% python3 -q
>>> import numpy as np
>>> from numpy import linalg as LA
>>> np.set_printoptions(precision=1, suppress=True, linewidth=200)
>>> def rd(a):
...     return np.round(a, 1) + 0
... 
>>> J = np.loadtxt("block17.csv", delimiter=",")
>>> J
array([[ 2.,  0.,  4.,  5.,  0.,  5.,  3.],
       [ 0.,  4.,  1.,  0.,  2.,  2.,  5.],
       [ 0.,  4.,  0.,  0.,  1.,  4.,  0.],
       [ 4.,  2.,  2.,  1.,  3.,  5.,  5.],
       [ 3.,  4.,  2.,  0.,  5.,  0.,  0.],
       [ 0.,  2.,  4.,  0.,  4.,  0.,  4.],
       [ 1.,  2.,  0.,  0.,  1.,  0.,  2.],
       [ 2.,  2.,  4.,  4.,  3.,  2.,  4.],
       [ 4.,  5.,  0.,  0.,  1.,  1.,  2.],
       [ 2., 12.,  7.,  5.,  6., 11., 18.]])
>>> M2 = J / LA.norm(J, axis=1, keepdims=True)
>>> C2 = M2 @ M2.T
>>> rd(C2)
array([[1. , 0.5, 0.4, 0.7, 0.2, 0.4, 0.3, 0.8, 0.3, 0.7],
       [0.5, 1. , 0.6, 0.8, 0.5, 0.8, 0.9, 0.7, 0.7, 1. ],
       [0.4, 0.6, 1. , 0.6, 0.5, 0.3, 0.5, 0.4, 0.6, 0.6],
       [0.7, 0.8, 0.6, 1. , 0.6, 0.7, 0.7, 0.8, 0.7, 0.9],
       [0.2, 0.5, 0.5, 0.6, 1. , 0.7, 0.7, 0.6, 0.7, 0.5],
       [0.4, 0.8, 0.3, 0.7, 0.7, 1. , 0.7, 0.8, 0.4, 0.8],
       [0.3, 0.9, 0.5, 0.7, 0.7, 0.7, 1. , 0.6, 0.9, 0.8],
       [0.8, 0.7, 0.4, 0.8, 0.6, 0.8, 0.6, 1. , 0.5, 0.9],
       [0.3, 0.7, 0.6, 0.7, 0.7, 0.4, 0.9, 0.5, 1. , 0.7],
       [0.7, 1. , 0.6, 0.9, 0.5, 0.8, 0.8, 0.9, 0.7, 1. ]])
>>> rd(np.degrees(np.arccos(np.clip(C2[8, 5], -1, 1))))
np.float64(63.6)
>>> rd(C2[8])
array([0.3, 0.7, 0.6, 0.7, 0.7, 0.4, 0.9, 0.5, 1. , 0.7])
